% ipython --no-banner

In [1]: import numpy as np

In [2]: np.set_printoptions(suppress=True, linewidth=200)

In [3]: Y = np.array([[1],
   ...:     [1],
   ...:     [2],
   ...:     [2],
   ...:     [1],
   ...:     [0],
   ...:     [2],
   ...:     [0],
   ...:     [2],
   ...:     [1],
   ...:     [0],
   ...:     [2],
   ...:     [1],
   ...:     [1],
   ...:     [1]])

In [4]: C = np.array([[3, 3, 0, 1, 1, 1, 3, 0, 2, 2, 0, 2, 1, 3]])

In [5]: X = Y @ C

In [6]: print(X)
[[3 3 0 1 1 1 3 0 2 2 0 2 1 3]
 [3 3 0 1 1 1 3 0 2 2 0 2 1 3]
 [6 6 0 2 2 2 6 0 4 4 0 4 2 6]
 [6 6 0 2 2 2 6 0 4 4 0 4 2 6]
 [3 3 0 1 1 1 3 0 2 2 0 2 1 3]
 [0 0 0 0 0 0 0 0 0 0 0 0 0 0]
 [6 6 0 2 2 2 6 0 4 4 0 4 2 6]
 [0 0 0 0 0 0 0 0 0 0 0 0 0 0]
 [6 6 0 2 2 2 6 0 4 4 0 4 2 6]
 [3 3 0 1 1 1 3 0 2 2 0 2 1 3]
 [0 0 0 0 0 0 0 0 0 0 0 0 0 0]
 [6 6 0 2 2 2 6 0 4 4 0 4 2 6]
 [3 3 0 1 1 1 3 0 2 2 0 2 1 3]
 [3 3 0 1 1 1 3 0 2 2 0 2 1 3]
 [3 3 0 1 1 1 3 0 2 2 0 2 1 3]]

In [7]: def softmax(z):
   ...:     e = np.exp(z - z.max(axis=-1, keepdims=True))
   ...:     return e / e.sum(axis=-1, keepdims=True)
   ...: 

In [8]: print(np.round(softmax(X[9]), 1) + 0)
[0.2 0.2 0.  0.  0.  0.  0.2 0.  0.1 0.1 0.  0.1 0.  0.2]

In [9]: print(np.round(softmax(10 * X[9]), 1) + 0)
[0.2 0.2 0.  0.  0.  0.  0.2 0.  0.  0.  0.  0.  0.  0.2]

In [10]: S = X @ X.T / np.sqrt(14)

In [11]: print(np.round(softmax(S)[9] @ X, 1))
[6. 6. 0. 2. 2. 2. 6. 0. 4. 4. 0. 4. 2. 6.]

In [12]: print(np.argsort(-np.linalg.norm(X, axis=0).round(6), kind="stable")[:3])
[0 1 6]

In [13]: print(np.linalg.matrix_rank(X, rtol=0.1))
1

In [14]: print([round(float(x), 1) for x in np.linalg.svd(X, compute_uv=False)[:3]])
[37.5, 0.0, 0.0]

In [15]: blk = np.stack([X, 4 * X, X[::-1]])

In [16]: print((blk @ X.T).shape)
(3, 15, 15)

In [17]: print(np.linalg.matrix_rank(blk))
[1 1 1]

In [18]: print(blk.shape)
(3, 15, 14)

In [19]: m1 = np.load("data.npy")

In [20]: print(m1)
[[ 5. -1.  1.  0.]
 [ 6.  0.  2.  1.]
 [ 0.  0.  2.  1.]
 [ 0.  0.  0.  3.]]

In [21]: vec = np.array([-3, 1, -5, -3])

In [22]: print((m1 * vec).sum(axis=1))
[-21. -31. -13.  -9.]

In [23]: print(np.linalg.norm(m1 @ vec) <= np.linalg.norm(m1, 2) * np.linalg.norm(vec) + 1e-9)
True

In [24]: print(m1 @ (2 * vec))
[-42. -62. -26. -18.]

In [25]: print((m1 @ vec).argmax())
3

In [26]: r0 = np.array([1, 0])

In [27]: print(np.array([np.convolve(row, r0, "same") for row in m1]))
[[ 5. -1.  1.  0.]
 [ 6.  0.  2.  1.]
 [ 0.  0.  2.  1.]
 [ 0.  0.  0.  3.]]

In [28]: print(np.polyval(r0, m1[1]))
[6. 0. 2. 1.]

In [29]: print(np.correlate(m1[1], m1[3], "full"))
[18.  0.  6.  3.  0.  0.  0.]

In [30]: print(round(np.linalg.det(m1[::-1]), 1))
36.0

In [31]: print(np.round(np.linalg.eigvals(m1), 1))
[3. 2. 2. 3.]

In [32]: print(np.round(np.linalg.det(2 * m1), 1), np.round(np.linalg.det(m1), 1))
576.0 36.0

In [33]: print(np.einsum("ii->", m1))
10.0

In [34]: r0 = np.array([0, -1, -1, 1])

In [35]: Y = m1 + np.outer(r0, np.eye(4)[2])

In [36]: print(Y)
[[ 5. -1.  1.  0.]
 [ 6.  0.  1.  1.]
 [ 0.  0.  1.  1.]
 [ 0.  0.  1.  3.]]

In [37]: M = np.array([[1, 5, 1, 5], [1, -3, 1, -3], [-1, -5, 0, 0], [-1, 3, 0, 0]])

In [38]: print(M)
[[ 1  5  1  5]
 [ 1 -3  1 -3]
 [-1 -5  0  0]
 [-1  3  0  0]]

In [39]: rng = np.random.default_rng(772)

In [40]: idx = rng.permutation(4)

In [41]: print(idx)
[2 1 0 3]

In [42]: Y = M[idx][:, idx]

In [43]: print(np.trace(Y))
-2

In [44]: print(np.round(np.sort(np.abs(np.linalg.eigvals(Y))), 1))
[2. 2. 4. 4.]

In [45]: print(np.diag(Y))
[ 0 -3  1  0]

In [46]: print(round(float(np.linalg.det(Y)), 1), np.round(np.linalg.det(M[idx]), 1))
64.0 -64.0

In [47]: print(np.allclose(Y, M))
False

In [48]: idx = rng.permutation(4)

In [49]: Y = M[:, idx] * rng.choice([-1, 1], 4)

In [50]: print(Y)
[[ 1 -5 -5  1]
 [ 1  3  3  1]
 [ 0  5  0 -1]
 [ 0 -3  0 -1]]

In [51]: Uu, _, VT = np.linalg.svd(M.T @ Y)

In [52]: print(np.round(Uu @ VT, 1) + 0)
[[ 0.  0.  0.  1.]
 [ 0. -1.  0.  0.]
 [ 1.  0.  0.  0.]
 [ 0.  0. -1.  0.]]

In [53]: print(idx)
[2 1 3 0]

In [54]: r0 = np.array([-3, 0, 3, -2, 2, 4, -1, 2, -1]) + 0.5

In [55]: feats = np.outer(r0, r0) / (r0 @ r0)

In [56]: print(feats.round(1) + 0)
[[ 0.1  0.  -0.2  0.1 -0.1 -0.2  0.  -0.1  0. ]
 [ 0.   0.   0.   0.   0.   0.   0.   0.   0. ]
 [-0.2  0.   0.2 -0.1  0.2  0.3  0.   0.2  0. ]
 [ 0.1  0.  -0.1  0.  -0.1 -0.1  0.  -0.1  0. ]
 [-0.1  0.   0.2 -0.1  0.1  0.2  0.   0.1  0. ]
 [-0.2  0.   0.3 -0.1  0.2  0.4  0.   0.2  0. ]
 [ 0.   0.   0.   0.   0.   0.   0.   0.   0. ]
 [-0.1  0.   0.2 -0.1  0.1  0.2  0.   0.1  0. ]
 [ 0.   0.   0.   0.   0.   0.   0.   0.   0. ]]

In [57]: # a projection of rank 1

In [58]: r0 = np.array([-3, -3, 8])

In [59]: print(np.round(np.polyval(r0, feats[4]), 1))
[8.3 7.9 7.4 8.2 7.6 7.2 8.1 7.6 8.1]

In [60]: print(np.round(np.correlate(feats[4], feats[3], "full"), 1) + 0)
[ 0.   0.   0.   0.   0.   0.   0.   0.  -0.1  0.   0.   0.   0.   0.   0.   0.   0. ]

In [61]: print(np.round(np.cross(feats[4, :3], feats[3, :3]), 1) + 0)
[0. 0. 0.]

In [62]: rank = np.linalg.matrix_rank(feats)

In [63]: print(rank)
1

In [64]: ns = np.linalg.svd(feats)[2][rank:].T

In [65]: print(np.round(ns @ ns.T, 1) + 0)
[[ 0.9  0.   0.2 -0.1  0.1  0.2  0.   0.1  0. ]
 [ 0.   1.   0.   0.   0.   0.   0.   0.   0. ]
 [ 0.2  0.   0.8  0.1 -0.2 -0.3  0.  -0.2  0. ]
 [-0.1  0.   0.1  1.   0.1  0.1  0.   0.1  0. ]
 [ 0.1  0.  -0.2  0.1  0.9 -0.2  0.  -0.1  0. ]
 [ 0.2  0.  -0.3  0.1 -0.2  0.6  0.  -0.2  0. ]
 [ 0.   0.   0.   0.   0.   0.   1.   0.   0. ]
 [ 0.1  0.  -0.2  0.1 -0.1 -0.2  0.   0.9  0. ]
 [ 0.   0.   0.   0.   0.   0.   0.   0.   1. ]]

In [66]: print([int(np.linalg.matrix_rank(feats[:i])) for i in range(1, len(feats) + 1)])
[1, 1, 1, 1, 1, 1, 1, 1, 1]

In [67]: print(ns.shape)
(9, 8)

In [68]: print([int(np.linalg.matrix_rank(feats[:, :j + 1])) for j in range(9)])
[1, 1, 1, 1, 1, 1, 1, 1, 1]

In [69]: print([int(np.linalg.matrix_rank(np.delete(feats, i, axis=0))) for i in range(9)])
[1, 1, 1, 1, 1, 1, 1, 1, 1]

In [70]: Uu, sigma, VT = np.linalg.svd(feats)

In [71]: V = VT[:(sigma > 1e-8).sum()]

In [72]: vec = feats[5] + 5 * feats[0] + rng.integers(2) * np.eye(9)[1]

In [73]: print(vec.round(1))
[ 0.4 -0.1 -0.5  0.2 -0.4 -0.7  0.1 -0.4  0.1]

In [74]: print(np.allclose(V.T @ V @ vec, vec))
True

In [75]: print(np.round(np.diag(V.T @ V), 1) + 0)
[0.1 0.  0.2 0.  0.1 0.4 0.  0.1 0. ]

In [76]: print(np.linalg.matrix_rank(np.vstack([feats, vec])))
1

In [77]: W0 = np.loadtxt("sample10.csv", delimiter=",")

In [78]: print(W0.round(1))
[[ 1.   0.   0.   0.   0.   0.   0. ]
 [ 0.   1.   0.   0.   0.   0.   0. ]
 [ 0.   0.   1.   0.   0.   0.   0. ]
 [ 0.   0.   0.   0.3  0.  -1.   0. ]
 [ 0.   0.   0.   0.   1.   0.   0. ]
 [ 0.   0.   0.   1.   0.   0.3  0. ]
 [ 0.   0.   0.   0.   0.   0.   1. ]]

In [79]: # 6 groups of indices that never mix

In [80]: idx = rng.permutation(7)

In [81]: print(idx)
[5 0 6 3 1 4 2]

In [82]: Y = W0[idx][:, idx]

In [83]: print(round(np.trace(Y), 1))
5.6

In [84]: print(np.round(np.diag(Y), 1))
[0.3 1.  1.  0.3 1.  1.  1. ]

In [85]: print(Y.round(1))
[[ 0.3  0.   0.   1.   0.   0.   0. ]
 [ 0.   1.   0.   0.   0.   0.   0. ]
 [ 0.   0.   1.   0.   0.   0.   0. ]
 [-1.   0.   0.   0.3  0.   0.   0. ]
 [ 0.   0.   0.   0.   1.   0.   0. ]
 [ 0.   0.   0.   0.   0.   1.   0. ]
 [ 0.   0.   0.   0.   0.   0.   1. ]]

In [86]: J = np.loadtxt("w.csv", delimiter=",")

In [87]: print(J)
[[-1. -3.  4.  3.  3. -2.  3.  3. -1.]
 [-1. -1. -3.  4.  3.  3. -2.  3.  3.]
 [ 3. -1. -1. -3.  4.  3.  3. -2.  3.]
 [ 3.  3. -1. -1. -3.  4.  3.  3. -2.]
 [-2.  3.  3. -1. -1. -3.  4.  3.  3.]
 [ 3. -2.  3.  3. -1. -1. -3.  4.  3.]
 [ 3.  3. -2.  3.  3. -1. -1. -3.  4.]
 [ 4.  3.  3. -2.  3.  3. -1. -1. -3.]
 [-3.  4.  3.  3. -2.  3.  3. -1. -1.]]

In [88]: Uu, sigma, VT = np.linalg.svd(J, full_matrices=False)

In [89]: print(np.round(Uu.T @ Uu, 1) + 0)
[[1. 0. 0. 0. 0. 0. 0. 0. 0.]
 [0. 1. 0. 0. 0. 0. 0. 0. 0.]
 [0. 0. 1. 0. 0. 0. 0. 0. 0.]
 [0. 0. 0. 1. 0. 0. 0. 0. 0.]
 [0. 0. 0. 0. 1. 0. 0. 0. 0.]
 [0. 0. 0. 0. 0. 1. 0. 0. 0.]
 [0. 0. 0. 0. 0. 0. 1. 0. 0.]
 [0. 0. 0. 0. 0. 0. 0. 1. 0.]
 [0. 0. 0. 0. 0. 0. 0. 0. 1.]]

In [90]: print(Uu.shape, sigma.shape, VT.shape)
(9, 9) (9,) (9, 9)

In [91]: data = np.loadtxt("mat.csv", delimiter=",")

In [92]: print(data)
[[0. 0. 0. 0. 0. 0. 0. 0. 2. 0. 0. 0. 0. 0.]
 [0. 0. 0. 0. 0. 0. 0. 0. 0. 0. 0. 0. 0. 4.]
 [0. 0. 3. 0. 0. 0. 0. 0. 0. 0. 0. 0. 0. 0.]
 [0. 0. 0. 0. 0. 0. 0. 7. 0. 0. 0. 0. 0. 0.]
 [0. 0. 0. 0. 0. 0. 0. 0. 0. 0. 0. 0. 9. 0.]
 [8. 0. 0. 0. 0. 0. 0. 0. 0. 0. 0. 0. 0. 0.]
 [0. 6. 0. 0. 0. 0. 0. 0. 0. 0. 0. 0. 0. 0.]
 [0. 0. 0. 0. 0. 0. 0. 0. 0. 0. 8. 0. 0. 0.]
 [0. 0. 0. 0. 9. 0. 0. 0. 0. 0. 0. 0. 0. 0.]
 [0. 0. 0. 0. 0. 0. 0. 0. 0. 0. 0. 0. 0. 0.]
 [0. 0. 0. 0. 0. 0. 0. 0. 0. 0. 0. 0. 0. 0.]
 [0. 0. 0. 0. 0. 6. 0. 0. 0. 0. 0. 0. 0. 0.]
 [0. 0. 0. 0. 0. 0. 0. 0. 0. 0. 0. 3. 0. 0.]
 [0. 0. 0. 0. 0. 0. 0. 0. 0. 5. 0. 0. 0. 0.]]

In [93]: print(np.round(np.linalg.svd(data, compute_uv=False), 1))
[9. 9. 8. 8. 7. 6. 6. 5. 4. 3. 3. 2. 0. 0.]

In [94]: Uu, sigma, VT = np.linalg.svd(data)

In [95]: V = VT[:(sigma > 1e-8).sum()]

In [96]: vec = data[12] + -3 * data[13] + rng.integers(2) * np.eye(14)[0]

In [97]: print(vec)
[  0.   0.   0.   0.   0.   0.   0.   0.   0. -15.   0.   3.   0.   0.]

In [98]: print(np.diag(V.T @ V))
[1. 1. 1. 0. 1. 1. 0. 1. 1. 1. 1. 1. 1. 1.]

In [99]: print(np.allclose(V.T @ V @ vec, vec))
True

In [100]: arr = np.loadtxt("test12.csv", delimiter=",")

In [101]: print(arr)
[[ 0.  1.  0.  1. -1.  1.  0. -2. -2.  1.  0. -1.  2.]
 [ 1. -1.  2.  0.  1. -1. -1. -1. -1.  1. -1.  1.  1.]
 [ 0. -1. -2. -1. -1.  1.  1. -1.  2. -2.  2. -1. -1.]
 [ 1.  1.  1. -2.  0.  2.  1. -1.  1.  0.  1. -2.  1.]
 [-1.  1. -1.  2.  1.  0.  2. -1.  1. -2. -1. -2.  2.]
 [ 0.  2.  2. -2. -2.  2. -2.  1.  1. -2.  2. -2. -2.]
 [ 0.  0.  2.  2.  2. -2.  1.  0. -1.  1. -1.  1.  2.]
 [ 0.  0. -1.  1.  0. -1.  0.  0. -2. -1. -2. -2.  1.]
 [ 1. -2. -1.  2. -2.  2.  0.  1. -1. -2.  0. -1. -1.]
 [-2.  1. -1.  0.  2. -1.  1.  1.  2. -2.  0.  2.  0.]
 [ 1.  0. -2. -2.  1.  2.  2.  2.  0. -2.  1.  1. -1.]
 [-2. -1.  1. -1. -2.  2. -2.  0. -2.  2. -1. -2.  1.]
 [ 1. -1. -1. -2.  0.  1.  2. -2.  1. -2. -2.  2. -1.]
 [-2. -1. -1.  2.  0.  0. -1.  2.  0.  0. -1.  2.  2.]
 [-3.  4. -6.  1. -4.  4.  3.  1.  1. -2.  3. -4. -1.]]

In [102]: vec = np.array([-3, -3, 1, 0, -2, 1, -1, 2, 0, -1, 0, 1, -2])

In [103]: a = np.maximum(arr @ vec, 0)

In [104]: print(np.maximum(arr @ (3 * vec), 0))
[ 0.  0. 12.  0.  0. 30.  0.  0. 39.  6.  6. 36.  0. 33.  6.]

In [105]: print(a)
[ 0.  0.  4.  0.  0. 10.  0.  0. 13.  2.  2. 12.  0. 11.  2.]
